$ python3 -q
>>> import numpy as np
>>> np.set_printoptions(precision=2, suppress=True, linewidth=160, floatmode="fixed")
>>> F = np.array([[0.0, 0.0, 0.0, 0.0],
...     [0.0, 0.0, 0.0, -1.0],
...     [0.0, 0.0, 0.0, -1.0],
...     [0.0, -1.0, -1.0, 0.0]])
>>> # columns 1 and 2 are equal
>>> print(np.linalg.lstsq(F[:-1].T, F[-1])[2])
1
>>> print(np.round(np.trace(np.linalg.pinv(F) @ F), 2))
2.0
>>> print(np.unique(F.round(6), axis=0).shape)
(3, 4)
>>> print(np.abs(np.diag(np.linalg.qr(F)[1])) > 1e-9)
[False  True False  True]
>>> w, vecs = np.linalg.eigh(F)
>>> print(np.linalg.eigvalsh(F + -2 * np.eye(4)))
[-3.41 -2.00 -2.00 -0.59]
>>> print(np.abs(vecs[:, -1]).round(6).argmax())
3
>>> print((w > 1e-8).sum(), (w < -1e-8).sum())
1 1
>>> print(w.round(2) + 0)
[-1.41  0.00  0.00  1.41]
>>> print(np.round(vecs.T @ vecs, 2) + 0)
[[1.00 0.00 0.00 0.00]
 [0.00 1.00 0.00 0.00]
 [0.00 0.00 1.00 0.00]
 [0.00 0.00 0.00 1.00]]
>>> print(w.sum(), np.trace(F))
0.0 0.0
>>> print(np.linalg.svd(F, compute_uv=False))
[1.41 1.41 0.00 0.00]
>>> t = np.radians(15)
>>> r_ = np.eye(4)
>>> r_[3, 3] = r_[2, 2] = np.cos(t)
>>> r_[3, 2], r_[2, 3] = -np.sin(t), np.sin(t)
>>> print(r_)
[[ 1.00  0.00  0.00  0.00]
 [ 0.00  1.00  0.00  0.00]
 [ 0.00  0.00  0.97  0.26]
 [ 0.00  0.00 -0.26  0.97]]
>>> M2 = F @ r_.T
>>> print(np.abs(M2 - F).max(axis=0))
[0.00 0.00 0.26 0.26]
>>> print(np.allclose(np.linalg.norm(F, axis=1), np.linalg.norm(M2, axis=1)))
True
>>> proj = np.triu(np.array([[2, 1, 1, 1], [3, 2, 0, 1], [2, 0, 1, 0], [0, 0, 1, 3]]), 1) + np.eye(4)
>>> M2 = proj @ F @ np.linalg.inv(proj)
>>> print(M2)
[[ 0.00 -1.00 -1.00 -1.00]
 [ 0.00 -1.00 -1.00  0.00]
 [ 0.00  0.00  0.00 -1.00]
 [ 0.00 -1.00 -1.00  1.00]]
>>> print(np.trace(M2), np.trace(F))
0.0 0.0
>>> print(round(np.linalg.det(M2), 2))
0.0
>>> rank = np.linalg.matrix_rank(M2)
>>> print(rank)
2
>>> null = np.linalg.svd(M2)[2][rank:].T
>>> print(np.allclose(M2 @ null, 0))
True
>>> print([int(np.linalg.matrix_rank(M2[:, :j + 1])) for j in range(4)])
[0, 1, 1, 2]
>>> A = np.load("m.npy")
>>> print(A)
[[2 0 0 0 0]
 [3 1 0 0 0]
 [1 0 2 0 0]
 [2 0 3 3 0]
 [2 3 0 0 3]]
>>> print(np.linalg.eigvals(A))
[3.00 3.00 1.00 2.00 2.00]
>>> print(np.einsum("ij,ji->", A, A))
27
>>> print(np.kron(np.eye(2, dtype=int), A))
[[2 0 0 0 0 0 0 0 0 0]
 [3 1 0 0 0 0 0 0 0 0]
 [1 0 2 0 0 0 0 0 0 0]
 [2 0 3 3 0 0 0 0 0 0]
 [2 3 0 0 3 0 0 0 0 0]
 [0 0 0 0 0 2 0 0 0 0]
 [0 0 0 0 0 3 1 0 0 0]
 [0 0 0 0 0 1 0 2 0 0]
 [0 0 0 0 0 2 0 3 3 0]
 [0 0 0 0 0 2 3 0 0 3]]
>>> print(round(np.linalg.det(A.T), 2))
36.0
>>> print(np.poly(A))
[  1.00 -11.00  47.00 -97.00  96.00 -36.00]
